% python3 -q
>>> import numpy as np
>>> import numpy.linalg as la
>>> np.set_printoptions(suppress=True, linewidth=140)
>>> def rd(a):
...     return np.round(a, 1) + 0
... 
>>> J = np.loadtxt("test5.csv", delimiter=",")
>>> J
array([[ 0.,  3.,  0.],
       [ 0.,  0.,  3.],
       [ 0.,  0.,  1.],
       [ 0.,  0.,  0.],
       [ 0., -1.,  0.]])
>>> la.lstsq(J[:-1].T, J[-1])[2]
np.int32(2)
>>> np.unique(J.round(6), axis=0).shape
(5, 3)
>>> rd(la.svd(J, compute_uv=False))
array([3.2, 3.2, 0. ])
>>> vec = np.array([-2, 1, 3])
>>> la.norm(J @ vec) <= la.norm(J, 2) * la.norm(vec) + 1e-9
np.True_
>>> J @ np.eye(3)[1]
array([ 3.,  0.,  0.,  0., -1.])
>>> J @ np.ones(3)
array([ 3.,  3.,  1.,  0., -1.])
>>> np.sign((J @ vec).round(6))
array([ 1.,  1.,  1.,  0., -1.])
>>> U, s, Vh = la.svd(J)
>>> rd(s)
array([3.2, 3.2, 0. ])
>>> B = U[:, :2] @ np.diag(s[:2]) @ Vh[:2]
>>> rd(la.norm(J - B) / la.norm(J))
np.float64(0.0)
>>> la.matrix_rank(B)
np.int64(2)
>>> la.matrix_rank(J, rtol=0.05)
np.int64(2)
>>> rd(la.norm(J - B, 2)), s[2]
(np.float64(0.0), np.float64(0.0))
>>> U, s, Vh = la.svd(J)
>>> evecs = Vh[:(s > 1e-8).sum()]
>>> rng = np.random.default_rng(8961)
>>> vec = J[4] + 2 * J[2] + rng.integers(2) * np.eye(3)[2]
>>> vec
array([ 0., -1.,  3.])
>>> rd(evecs.T @ evecs)
array([[0., 0., 0.],
       [0., 1., 0.],
       [0., 0., 1.]])
>>> rd(np.diag(evecs.T @ evecs))
array([0., 1., 1.])
>>> la.matrix_rank(np.vstack([J, vec]))
np.int64(2)
>>> A = np.load("sample19.npy")
>>> A
array([[ 11. ,  14. ,  13. , -15.1,  15. ],
       [ 12. ,  16.7,  14.3, -14.7,  16.1],
       [ 11.2,  14.2,  16.6, -14.2,  18.2],
       [ 11.6,  14.6,  14.7, -12.7,  13.2],
       [ 12.5,  16.4,  15.1, -14.5,  15.1],
       [ 11.2,  13.5,  17.6, -15.6,  14.1],
       [ 11.9,  15.2,  15.7, -15. ,  14.4],
       [ 11.7,  17.1,  14.6, -15.1,  14.5],
       [ 12.8,  16.3,  15.6, -15.2,  14. ],
       [ 11. ,  14.8,  15.7, -15.4,  15.6],
       [ 12.7,  15.7,  14.4, -16.6,  14.3]])
>>> B = np.c_[A[:, :3] @ np.array([[-3, 3, -3], [1, 2, -3], [-1, -3, -2]]), np.array([-3, 1, -2, -1, 2, 2, -1, -2, -2, 2, 1])]
>>> rd(B)
array([[ -32. ,   22. , -101. ,   -3. ],
       [ -33.6,   26.5, -114.7,    1. ],
       [ -36. ,   12.2, -109.4,   -2. ],
       [ -34.9,   19.9, -108. ,   -1. ],
       [ -36.2,   25. , -116.9,    2. ],
       [ -37.7,    7.8, -109.3,    2. ],
       [ -36.2,   19. , -112.7,   -1. ],
       [ -32.6,   25.5, -115.6,   -2. ],
       [ -37.7,   24.2, -118.5,   -2. ],
       [ -33.9,   15.5, -108.8,    2. ],
       [ -36.8,   26.3, -114. ,    1. ]])
>>> la.matrix_rank(np.c_[A, B])
np.int64(6)
>>> rd(la.norm(la.qr(A)[0].T @ B, axis=0) ** 2 / ((B ** 2).sum(axis=0) + 1e-12))
array([1. , 1. , 1. , 0.1])
>>> rd(la.norm(B - A @ la.lstsq(A, B)[0], axis=0))
array([0. , 0. , 0. , 5.7])
